$ python -q
>>> import numpy as np
>>> import numpy.linalg as la
>>> np.set_printoptions(precision=1, suppress=True, linewidth=160)
>>> data = np.loadtxt("test10.csv", delimiter=",")
>>> data
array([[ 0.7, -0.5,  0.1, -0.5, -1. , -0.4],
       [-1. , -0.9, -1.4, -0.1,  1.4,  1.9],
       [ 1.2, -0.1, -0.1, -0.6,  0.3,  0.7],
       [-0.7,  1.9,  0.9,  0. , -0.9, -1. ],
       [ 1.2, -0.1,  0.2, -1. , -0.2, -0.2],
       [-0.9, -0.9,  2.4, -0.8,  0.1, -2.8],
       [-0.2,  0.4, -1. ,  0.3,  1.3,  1. ],
       [-1.3,  0.6, -1.2, -1. , -0.8,  1. ],
       [ 0.4, -0.6,  0.2, -0.2, -0.4,  0.3],
       [-1. ,  0.2,  0.8, -1.1,  0.1, -0.7],
       [ 0.3,  0.1, -0.3, -1.6, -0.6, -0.1],
       [ 0.2,  0.3,  0. , -1.4,  1.1, -0.6],
       [ 0.3,  1.2,  0. ,  0.6,  0.5,  0. ]])
>>> Q, r_ = la.qr(data)
>>> Q.round(1) + 0
array([[-0.2, -0.1,  0. , -0.2,  0.4,  0.2],
       [ 0.3, -0.4, -0.4, -0.1, -0.3, -0.3],
       [-0.4,  0. ,  0. , -0.2, -0.2, -0.6],
       [ 0.2,  0.6,  0.3,  0. ,  0.1, -0.2],
       [-0.4,  0. ,  0.1, -0.3,  0. , -0.1],
       [ 0.3, -0.4,  0.7, -0.1, -0.2,  0.1],
       [ 0.1,  0.1, -0.3,  0. , -0.4,  0.1],
       [ 0.4,  0.2, -0.4, -0.4,  0.4,  0. ],
       [-0.1, -0.2,  0.1,  0. ,  0.2, -0.4],
       [ 0.3,  0. ,  0.2, -0.3, -0.1, -0.4],
       [-0.1,  0. , -0.1, -0.5,  0.2,  0.2],
       [-0.1,  0.1,  0. , -0.5, -0.5,  0.4],
       [-0.1,  0.4,  0. ,  0.2, -0.3,  0. ]])
>>> np.round(Q.T @ Q, 1) + 0
array([[1., 0., 0., 0., 0., 0.],
       [0., 1., 0., 0., 0., 0.],
       [0., 0., 1., 0., 0., 0.],
       [0., 0., 0., 1., 0., 0.],
       [0., 0., 0., 0., 1., 0.],
       [0., 0., 0., 0., 0., 1.]])
